% python3 -q
>>> import numpy as np
>>> np.set_printoptions(precision=4, suppress=True, linewidth=100)
>>> E = np.array([[0, 1, 0], [0, 1, 0], [0, 3, 0]])
>>> # rows 0 and 1 are equal
>>> r = np.linalg.matrix_rank(E)
>>> r
np.int64(1)
>>> N = np.linalg.svd(E)[2][r:].T
>>> [int(np.linalg.matrix_rank(np.delete(E, i, axis=0))) for i in range(3)]
[1, 1, 1]
>>> np.linalg.matrix_rank(E.T @ E), np.linalg.matrix_rank(E @ E.T)
(np.int64(1), np.int64(1))
>>> N.shape
(3, 2)
>>> [int(np.linalg.matrix_rank(E[:i])) for i in range(1, len(E) + 1)]
[1, 1, 1]
>>> def softmax(z):
...     e = np.exp(z - z.max(axis=-1, keepdims=True))
...     return e / e.sum(axis=-1, keepdims=True)
... 
>>> np.round(softmax(10 * E[2]), 4) + 0
array([0., 1., 0.])
>>> softmax(E[2])
array([0.0453, 0.9094, 0.0453])
>>> S = E @ E.T / np.sqrt(3)
>>> softmax(S)
array([[0.1933, 0.1933, 0.6134],
       [0.1933, 0.1933, 0.6134],
       [0.0295, 0.0295, 0.9411]])
>>> np.linalg.svd(E, compute_uv=False)
array([3.3166, 0.    , 0.    ])
>>> np.linalg.norm(E, axis=0)
array([0.    , 3.3166, 0.    ])
>>> E[:, 1] @ E[:, 0]
np.int64(0)
>>> E @ E.T
array([[1, 1, 3],
       [1, 1, 3],
       [3, 3, 9]])
>>> M = np.loadtxt("test11.csv", delimiter=",")
>>> M
array([[0., 1., 0.],
       [1., 0., 0.],
       [0., 0., 0.]])
>>> # splits into 2 blocks
>>> M.T @ M
array([[1., 0., 0.],
       [0., 1., 0.],
       [0., 0., 0.]])
>>> np.linalg.svd(M, compute_uv=False)
array([1., 1., 0.])
>>> left, s, vt = np.linalg.svd(M)
>>> vecs = vt[:(s > 1e-8).sum()]
>>> rng = np.random.default_rng(28)
>>> x = M[1] + -2 * M[0] + rng.integers(2) * np.eye(3)[2]
>>> x
array([ 1., -2.,  1.])
>>> np.diag(vecs.T @ vecs)
array([1., 1., 0.])
>>> np.allclose(vecs.T @ vecs @ x, x)
False
>>> arr = np.load("dump.npy")
>>> arr
array([[ 0,  0,  2,  0],
       [ 0,  0,  0,  0],
       [ 0, -1,  0,  0],
       [ 0,  0,  0, -1]])
>>> # null space of dimension 1
>>> left, s, vt = np.linalg.svd(arr)
>>> np.argmax(s[:-1] / (s[1:] + 1e-6)) + 1
np.int64(3)
>>> other = left[:, :3] @ np.diag(s[:3]) @ vt[:3]
>>> np.round(np.linalg.norm(arr - other) / np.linalg.norm(arr), 4)
np.float64(0.0)
>>> np.linalg.matrix_rank(arr, rtol=0.05)
np.int64(3)
>>> np.linalg.matrix_rank(other)
np.int64(3)
>>> f = np.array([1, -2])
>>> np.correlate(arr[1], arr[3], "full")
array([0, 0, 0, 0, 0, 0, 0])
>>> J = np.triu(rng.random((4, 4)) < 0.6, 1).astype(int)
>>> J = J + J.T
>>> J
array([[0, 0, 1, 1],
       [0, 0, 0, 1],
       [1, 0, 0, 0],
       [1, 1, 0, 0]])
>>> # symmetric, so the eigenvalues are real
>>> other = np.linalg.inv(J)
>>> np.round(np.linalg.cond(J), 4)
np.float64(2.618)
>>> np.linalg.det(J) * other
array([[ 0.,  0.,  1.,  0.],
       [ 0.,  0., -1.,  1.],
       [ 1., -1.,  0.,  0.],
       [ 0.,  1.,  0.,  0.]])
>>> (np.abs(other) > 1e-9).astype(int)
array([[0, 0, 1, 0],
       [0, 0, 1, 1],
       [1, 1, 0, 0],
       [0, 1, 0, 0]])
>>> q = J.astype(float).copy()
>>> for j in range(4):
...     q[:, j] -= q[:, :j] @ (q[:, :j].T @ q[:, j])
...     q[:, j] /= np.linalg.norm(q[:, j])
... 
>>> q
array([[ 0.    ,  0.    ,  1.    ,  0.    ],
       [ 0.    ,  0.    ,  0.    ,  1.    ],
       [ 0.7071, -0.7071,  0.    ,  0.    ],
       [ 0.7071,  0.7071,  0.    ,  0.    ]])
>>> other = np.linalg.inv(q)
>>> (np.abs(other) > 1e-9).astype(int)
array([[0, 0, 1, 1],
       [0, 0, 1, 1],
       [1, 0, 0, 0],
       [0, 1, 0, 0]])
>>> np.allclose(other, q.T)
True
>>> np.round(q @ other, 4) + 0
array([[1., 0., 0., 0.],
       [0., 1., 0., 0.],
       [0., 0., 1., 0.],
       [0., 0., 0., 1.]])
>>> np.round(np.linalg.det(q) * np.linalg.det(other), 4)
np.float64(1.0)
